>>> import numpy as np
>>> np.set_printoptions(precision=4, suppress=True, linewidth=120)
>>> rnd = lambda a: np.round(a, 4) + 0
>>> mat = np.load("layer15.npy")
>>> print(mat)
[[ 1.     -0.7     1.1     1.2    -2.1268  0.5   ]
 [ 0.9     0.3    -0.8     0.1     0.8923 -0.3   ]
 [ 0.3    -0.5    -0.5     0.4    -1.5111  1.2   ]
 [-1.2    -0.1     0.7     2.1    -0.3153 -0.5   ]
 [ 0.     -1.9    -0.7    -1.1    -5.6363  0.5   ]
 [-1.4     0.1    -0.2     0.2     0.3166  0.8   ]
 [-0.8    -0.5    -0.2    -0.8    -1.462  -1.6   ]
 [ 0.4    -0.6     0.7    -0.4    -1.8246  2.    ]
 [-0.3    -1.2     0.1     0.3    -3.6333  1.2   ]
 [-0.5     1.5     0.      0.4     4.4902 -0.3   ]
 [-1.5    -0.2     1.     -1.2    -0.6316 -1.2   ]]
>>> A2 = np.c_[mat[:, :3] @ np.array([[0, 0, 2], [-1, -1, 3], [1, -3, 2]]), np.array([1, -2, -1, 2, -1, 1, 1, 0, -3, 2, -2])]
>>> print(rnd(A2))
[[ 1.8 -2.6  2.1  1. ]
 [-1.1  2.1  1.1 -2. ]
 [ 0.   2.  -1.9 -1. ]
 [ 0.8 -2.  -1.3  2. ]
 [ 1.2  4.  -7.1 -1. ]
 [-0.3  0.5 -2.9  1. ]
 [ 0.3  1.1 -3.5  1. ]
 [ 1.3 -1.5  0.4  0. ]
 [ 1.3  0.9 -4.  -3. ]
 [-1.5 -1.5  3.5  2. ]
 [ 1.2 -2.8 -1.6 -2. ]]
>>> print(rnd(np.linalg.norm(np.linalg.qr(mat)[0].T @ A2, axis=0) ** 2 / ((A2 ** 2).sum(axis=0) + 1e-12)))
[1.     1.     1.     0.9331]
>>> E = np.loadtxt("sample5.csv", delimiter=",")
>>> print(E)
[[ 1. -5. -1.  7. -8. -8.]
 [-1. -6. -4. -3.  7. -5.]
 [ 1.  1.  5.  8. -2. -1.]
 [ 6.  3.  0.  7.  6.  6.]
 [ 7.  0.  5. -5. -5. -6.]
 [-4.  2.  6. -9. -1.  9.]]
>>> rng = np.random.default_rng(75449)
>>> z = rng.permutation(6)
>>> print(z)
[0 5 1 3 2 4]
>>> A2 = E[z][:, z]
>>> print(np.trace(A2))
11.0
>>> print(np.diag(A2))
[ 1.  9. -6.  7.  5. -5.]
>>> print(A2)
[[ 1. -8. -5.  7. -1. -8.]
 [-4.  9.  2. -9.  6. -1.]
 [-1. -5. -6. -3. -4.  7.]
 [ 6.  6.  3.  7.  0.  6.]
 [ 1. -1.  1.  8.  5. -2.]
 [ 7. -6.  0. -5.  5. -5.]]
>>> print(rnd(np.linalg.det(A2)), rnd(np.linalg.det(E[z])))
-639985.0 639985.0
>>> A2 = E + rng.integers(-2, 3, (6, 4)) @ rng.integers(-2, 3, (4, 6))
>>> print(A2)
[[  3.   0.   3.   9. -11.  -8.]
 [  1.  -4.   2.   1.   7.  -9.]
 [ -1.  -1.   3.   6.  -3.  -1.]
 [  5.  -3.  -1.   7.  10.   0.]
 [  7.  -1.   7.  -2.  -1.  -2.]
 [ -6.  -4.   0. -11.   5.  13.]]
>>> print(rnd(np.linalg.svd(A2 - E, compute_uv=False)))
[16.1429  9.6208  7.9135  1.7949  0.      0.    ]
>>> A2 = np.linalg.inv(E)
>>> print(rnd(np.linalg.det(E) * A2))
[[-32884.   -361.  47842. -65114. -43256.  -9543.]
 [108838.  73632. -23669.  63008.  -4043.  90321.]
 [ 15377. -35427. -88036.   8067. -22122. -35921.]
 [-13458.   2538. -33201. -12013.  22233.   8589.]
 [ 51009. -44144. -44357.   1164.    616.  15523.]
 [-56843.   4728.  47084. -60203.  18723. -61161.]]
>>> print(rnd(np.linalg.det(E) * np.linalg.det(A2)))
1.0
>>> print(rnd(np.linalg.inv(A2)))
[[ 1. -5. -1.  7. -8. -8.]
 [-1. -6. -4. -3.  7. -5.]
 [ 1.  1.  5.  8. -2. -1.]
 [ 6.  3.  0.  7.  6.  6.]
 [ 7.  0.  5. -5. -5. -6.]
 [-4.  2.  6. -9. -1.  9.]]
>>> print(rnd(E @ A2))
[[1. 0. 0. 0. 0. 0.]
 [0. 1. 0. 0. 0. 0.]
 [0. 0. 1. 0. 0. 0.]
 [0. 0. 0. 1. 0. 0.]
 [0. 0. 0. 0. 1. 0.]
 [0. 0. 0. 0. 0. 1.]]
>>> m1 = np.loadtxt("out13.csv", delimiter=",")
>>> print(m1)
[[0. 1. 0.]
 [0. 0. 1.]
 [1. 0. 0.]]
>>> # orthonormal columns
>>> t = np.radians(135)
>>> Rm = np.eye(3)
>>> Rm[1, 1] = Rm[2, 2] = np.cos(t)
>>> Rm[1, 2], Rm[2, 1] = -np.sin(t), np.sin(t)
>>> print(rnd(Rm))
[[ 1.      0.      0.    ]
 [ 0.     -0.7071 -0.7071]
 [ 0.      0.7071 -0.7071]]
>>> A2 = m1 @ Rm.T
>>> print(np.allclose(m1 @ m1.T, A2 @ A2.T))
True
>>> O, evecs = np.linalg.qr(m1[:, :1])[0], np.linalg.qr(m1[:, 1:])[0]
>>> sig = np.linalg.svd(O.T @ evecs, compute_uv=False)
>>> print(rnd(np.linalg.norm(O @ O.T - evecs @ evecs.T, 2)))
1.0
>>> print(np.degrees(np.arccos(sig.clip(0, 1))))
[90.]
>>> print(np.linalg.matrix_rank(m1))
3
>>> print(np.abs(m1).max())
1.0
>>> print(np.unravel_index(np.abs(m1).argmax(), m1.shape))
(np.int64(0), np.int64(1))
>>> np.linalg.rank(m1)
Traceback (most recent call last):
  File "<python-input-43>", line 1, in <module>
    np.linalg.rank(m1)
    ^^^^^^^^^^^^^^
AttributeError: module 'numpy.linalg' has no attribute 'rank'
>>> print(rnd(np.linalg.svd(m1, compute_uv=False)))
[1. 1. 1.]
>>> m1[3]
Traceback (most recent call last):
  File "<python-input-45>", line 1, in <module>
    m1[3]
    ~~^^^
IndexError: index 3 is out of bounds for axis 0 with size 3
>>> np.zeros(3, 3)
Traceback (most recent call last):
  File "<python-input-46>", line 1, in <module>
    np.zeros(3, 3)
    ~~~~~~~~^^^^^^
TypeError: Cannot interpret '3' as a data type
>>> blk = np.stack([m1, -2 * m1, m1[::-1]])
>>> print(rnd(np.linalg.det(blk)))
[ 1. -8. -1.]
>>> print(np.einsum("bij,cij->bc", blk, blk))
[[ 3. -6.  1.]
 [-6. 12. -2.]
 [ 1. -2.  3.]]
>>> x0 = np.array([2, 3, 3])
>>> print(rnd(np.linalg.det(m1)))
1.0
>>> print(m1.T @ (m1 @ x0))
[2. 3. 3.]
>>> print(rnd(np.abs(np.linalg.eigvals(m1))))
[1. 1. 1.]
>>> print(rnd(np.sort(np.abs(np.degrees(np.angle(np.linalg.eigvals(m1)))))))
[  0. 120. 120.]
>>> K = np.load("data.npy")
>>> print(K)
[[0 0 1 0 0 1 0]
 [0 0 0 0 0 1 0]
 [1 0 0 0 0 0 0]
 [0 0 0 0 0 0 0]
 [0 0 0 0 0 0 1]
 [1 1 0 0 0 0 1]
 [0 0 0 0 1 1 0]]
>>> rank = np.linalg.matrix_rank(K)
>>> print(rank)
6
>>> ns = np.linalg.svd(K)[2][rank:].T
>>> print(np.linalg.matrix_rank(K.T @ K), np.linalg.matrix_rank(K @ K.T))
6 6
>>> print([int(np.linalg.matrix_rank(np.delete(K, i, axis=0))) for i in range(7)])
[5, 5, 5, 6, 5, 5, 5]
>>> print([int(np.linalg.matrix_rank(K[:i])) for i in range(1, len(K) + 1)])
[1, 2, 3, 3, 4, 5, 6]
>>> print([round(float(np.linalg.det(K[:i, :i])), 2) + 0 for i in range(1, 8)])
[0.0, 0.0, 0.0, 0.0, 0.0, 0.0, 0.0]
>>> print(rnd(np.linalg.eigvalsh(K).min()))
-1.9319
>>> try:
...     np.linalg.cholesky(K)
... except np.linalg.LinAlgError as e:
...     print(repr(e))
... 
LinAlgError('Matrix is not positive definite')
>>> print(np.all(np.linalg.eigvalsh(K) > 0))
False
>>> print(np.linalg.matrix_rank(K, rtol=0.1))
6
>>> print(np.argsort(-np.linalg.norm(K, axis=0).round(6), kind="stable")[:3])
[5 0 6]
>>> print(np.linalg.cond(K) > 100)
True
>>> w, evecs = np.linalg.eigh(K)
>>> x0 = np.array([1, 3, 2, 2, 2, 0, 3])
>>> print(rnd(evecs * np.abs(w) @ evecs.T))
[[ 1.3165  0.4082  0.      0.      0.      0.      0.3165]
 [ 0.4082  0.8165  0.      0.      0.      0.      0.4082]
 [ 0.      0.      0.9082  0.     -0.0918  0.4082  0.    ]
 [ 0.      0.      0.      0.      0.      0.      0.    ]
 [ 0.      0.     -0.0918  0.      0.9082  0.4082  0.    ]
 [ 0.      0.      0.4082  0.      0.4082  1.633   0.    ]
 [ 0.3165  0.4082  0.      0.      0.      0.      1.3165]]
>>> print(np.abs(K).sum(axis=1).max(), rnd(np.abs(w).max()))
3 1.9319
>>> print(np.trace(K @ K @ K) // 6)
0
>>> print(np.argwhere(np.triu(K)))
[[0 2]
 [0 5]
 [1 5]
 [4 6]
 [5 6]]
>>> print(K.sum(axis=0))
[2 1 1 0 1 3 2]
>>> print(K @ K)
[[2 1 0 0 0 0 1]
 [1 1 0 0 0 0 1]
 [0 0 1 0 0 1 0]
 [0 0 0 0 0 0 0]
 [0 0 0 0 1 1 0]
 [0 0 1 0 1 3 0]
 [1 1 0 0 0 0 2]]
>>> Lm = np.diag(K.sum(axis=1)) - K
>>> print((np.linalg.eigvalsh(Lm) < 1e-8).sum())
2
>>> print(np.linalg.matrix_rank(Lm))
5
>>> W0 = np.load("run7.npy")
>>> print(W0)
[[  0.8 -14.5   0.2]
 [  0.   -0.5   1.2]
 [ -0.2   4.5   0. ]
 [  0.8   7.    0.6]
 [  1.    1.    1.4]
 [ -0.2   1.    0.1]
 [ -1.2  -5.5   1.1]]
>>> # column 1 dominates
>>> t = np.radians(36)
>>> Rm = np.eye(3)
>>> Rm[1, 1] = Rm[0, 0] = np.cos(t)
>>> Rm[1, 0], Rm[0, 1] = -np.sin(t), np.sin(t)
>>> print(rnd(Rm))
[[ 0.809   0.5878  0.    ]
 [-0.5878  0.809   0.    ]
 [ 0.      0.      1.    ]]
>>> A2 = W0 @ Rm.T
>>> print(np.allclose(W0 @ W0.T, A2 @ A2.T))
True
>>> print(rnd(np.linalg.svd(W0, compute_uv=False)), rnd(np.linalg.svd(A2, compute_uv=False)))
[17.6649  2.3029  1.8622] [17.6649  2.3029  1.8622]
>>> print(rnd(np.linalg.det(Rm)), rnd(np.trace(Rm)))
1.0 2.618
>>> def softmax(z):
...     e = np.exp(z - z.max(axis=-1, keepdims=True))
...     return e / e.sum(axis=-1, keepdims=True)
... 
>>> print(rnd(softmax(Rm[0] + 5)))
[0.4451 0.3567 0.1982]
>>> print(rnd(softmax(Rm).sum(axis=1)))
[1. 1. 1.]
>>> att = Rm @ Rm.T / np.sqrt(3)
>>> print(rnd(softmax(att + np.triu(np.full(att.shape, -np.inf), 1))))
[[1.     0.     0.    ]
 [0.3595 0.6405 0.    ]
 [0.2645 0.2645 0.4711]]
>>> print(softmax(att).round(6).argmax(axis=1))
[0 1 2]
>>> print(rnd(softmax(att)[0] @ Rm))
[0.2257 0.4908 0.2645]
